>>> import numpy as np
>>> np.set_printoptions(precision=3, suppress=True, linewidth=100)
>>> W0 = np.load("out15.npy")
>>> W0
array([[-1.142,  2.778,  3.997],
       [ 0.089, -4.989, -0.313],
       [-0.152, -4.969,  0.531],
       [ 0.752, -4.184, -2.632],
       [-0.911,  3.742,  3.189],
       [-0.33 , -4.854,  1.154],
       [-0.133, -4.977,  0.464],
       [ 1.06 ,  3.179, -3.711],
       [ 1.204,  2.41 , -4.212],
       [-0.603,  4.492,  2.112],
       [ 1.35 ,  0.922, -4.725],
       [-0.536,  4.604,  1.876],
       [ 1.163,  2.662, -4.07 ],
       [-1.222, -2.281,  4.278],
       [ 0.937, -3.655, -3.28 ],
       [-1.259,  2.002,  4.405],
       [-1.03 , -3.308,  3.605],
       [ 1.373, -0.069, -4.807],
       [-1.017,  3.362,  3.559],
       [-0.495,  4.664,  1.733],
       [ 0.397, -4.786, -1.39 ],
       [-1.353, -0.854,  4.737],
       [-1.254,  2.041,  4.389],
       [-0.817,  4.021,  2.858],
       [ 1.373,  0.134, -4.806],
       [ 1.374,  0.052, -4.807],
       [-1.366,  0.523,  4.781]])
>>> gram = np.cov(W0, rowvar=False)
>>> print(W0.std(axis=0))
[1.001 3.404 3.504]
>>> gram.shape
(3, 3)
>>> round(float(np.corrcoef(W0[:, 1], W0[:, 2])[0, 1]), 3)
0.153
>>> np.round(np.linalg.eigvalsh(gram)[::-1], 3) + 0
array([15.075, 10.754,  0.   ])
>>> np.median(W0, axis=0)
array([-0.33 ,  0.523,  1.154])
>>> Uu, s, Vh = np.linalg.svd(W0)
>>> V = Vh[:(s > 1e-8).sum()]
>>> rng = np.random.default_rng(25970)
>>> vec = W0[17] + -1 * W0[25] + rng.integers(2) * np.eye(3)[2]
>>> vec.round(3) + 0
array([ 0.   , -0.121,  1.   ])
>>> np.allclose(V.T @ V @ vec, vec)
False
>>> np.diag(V.T @ V)
array([0.075, 1.   , 0.925])
>>> np.linalg.matrix_rank(np.vstack([W0, vec]))
np.int64(3)
>>> Xs = W0 - W0.mean(axis=0)
>>> V = np.linalg.svd(Xs)[2][:2]
>>> Y = Xs - Xs @ V.T @ V
>>> np.round(np.cov(Xs @ V.T, rowvar=False), 3) + 0
array([[15.075,  0.   ],
       [ 0.   , 10.754]])
>>> print(np.linalg.norm(Y, axis=1).round(6).argmax())
0
>>> print(np.round(np.linalg.norm(Y) / np.linalg.norm(Xs), 3))
0.0
